$ python3 -q
>>> import numpy as np
>>> import numpy.linalg as la
>>> np.set_printoptions(precision=2, suppress=True, linewidth=200)
>>> tidy = lambda a: np.round(a, 2) + 0
>>> mat = np.load("w.npy")
>>> mat
array([[ 0.02,  5.91,  6.16, -6.01],
       [ 2.15,  2.1 ,  6.1 , -2.02],
       [ 3.98, -2.01,  5.86,  2.17],
       [ 1.94,  1.98,  6.  , -1.92]])
>>> def softmax(z):
...     e = np.exp(z - z.max(axis=-1, keepdims=True))
...     return e / e.sum(axis=-1, keepdims=True)
... 
>>> tidy(softmax(10 * mat[1]))
array([0., 0., 1., 0.])
>>> tidy(softmax(mat).sum(axis=1))
array([1., 1., 1., 1.])
>>> S = mat @ mat.T / np.sqrt(4)
>>> tidy(softmax(S))
array([[1., 0., 0., 0.],
       [1., 0., 0., 0.],
       [0., 0., 1., 0.],
       [1., 0., 0., 0.]])
>>> tidy(softmax(S)[1] @ mat)
array([ 0.03,  5.89,  6.16, -5.99])
>>> tidy(softmax(S + np.triu(np.full(S.shape, -np.inf), 1)))
array([[1., 0., 0., 0.],
       [1., 0., 0., 0.],
       [0., 0., 1., 0.],
       [1., 0., 0., 0.]])
>>> W0 = np.load("run16.npy")
>>> W0
array([[-2,  3, -1,  0,  3, -2,  2,  2],
       [ 0, -3, -1, -3, -1, -3,  0,  0],
       [-3,  2,  0,  1,  0,  1, -1, -3],
       [ 0, -1, -3, -2,  2,  1, -2,  2],
       [-1,  1,  3,  0,  2, -1,  1, -2],
       [ 1, -1,  2,  1,  0,  0,  0, -1]])
>>> la.matrix_rank(W0)
np.int64(6)
>>> tidy(W0.mean(axis=0))
array([-0.83,  0.17,  0.  , -0.5 ,  1.  , -0.67,  0.  , -0.33])
>>> np.unravel_index(np.abs(W0).argmax(), W0.shape)
(np.int64(0), np.int64(1))
>>> tidy(la.norm(W0))
np.float64(12.04)
>>> np.count_nonzero(W0)
np.int64(37)
>>> F = np.load("x.npy")
>>> tidy(F)
array([[ 1.  ,  0.  ,  0.  ,  0.  ,  0.  ,  0.  ,  0.  ],
       [ 0.  , -0.71,  0.  ,  0.  ,  0.  , -0.71,  0.  ],
       [ 0.  ,  0.  ,  1.  ,  0.  ,  0.  ,  0.  ,  0.  ],
       [ 0.  ,  0.  ,  0.  ,  1.  ,  0.  ,  0.  ,  0.  ],
       [ 0.  ,  0.  ,  0.  ,  0.  ,  1.  ,  0.  ,  0.  ],
       [ 0.  ,  0.71,  0.  ,  0.  ,  0.  , -0.71,  0.  ],
       [ 0.  ,  0.  ,  0.  ,  0.  ,  0.  ,  0.  ,  1.  ]])
>>> r0 = np.array([-2, 3, -5, -5, 2, -3, 4])
>>> B = F + np.outer(r0, np.eye(7)[3])
>>> la.matrix_rank(la.inv(B) - la.inv(F), tol=1e-8)
np.int64(1)
>>> la.matrix_rank(B - F)
np.int64(1)
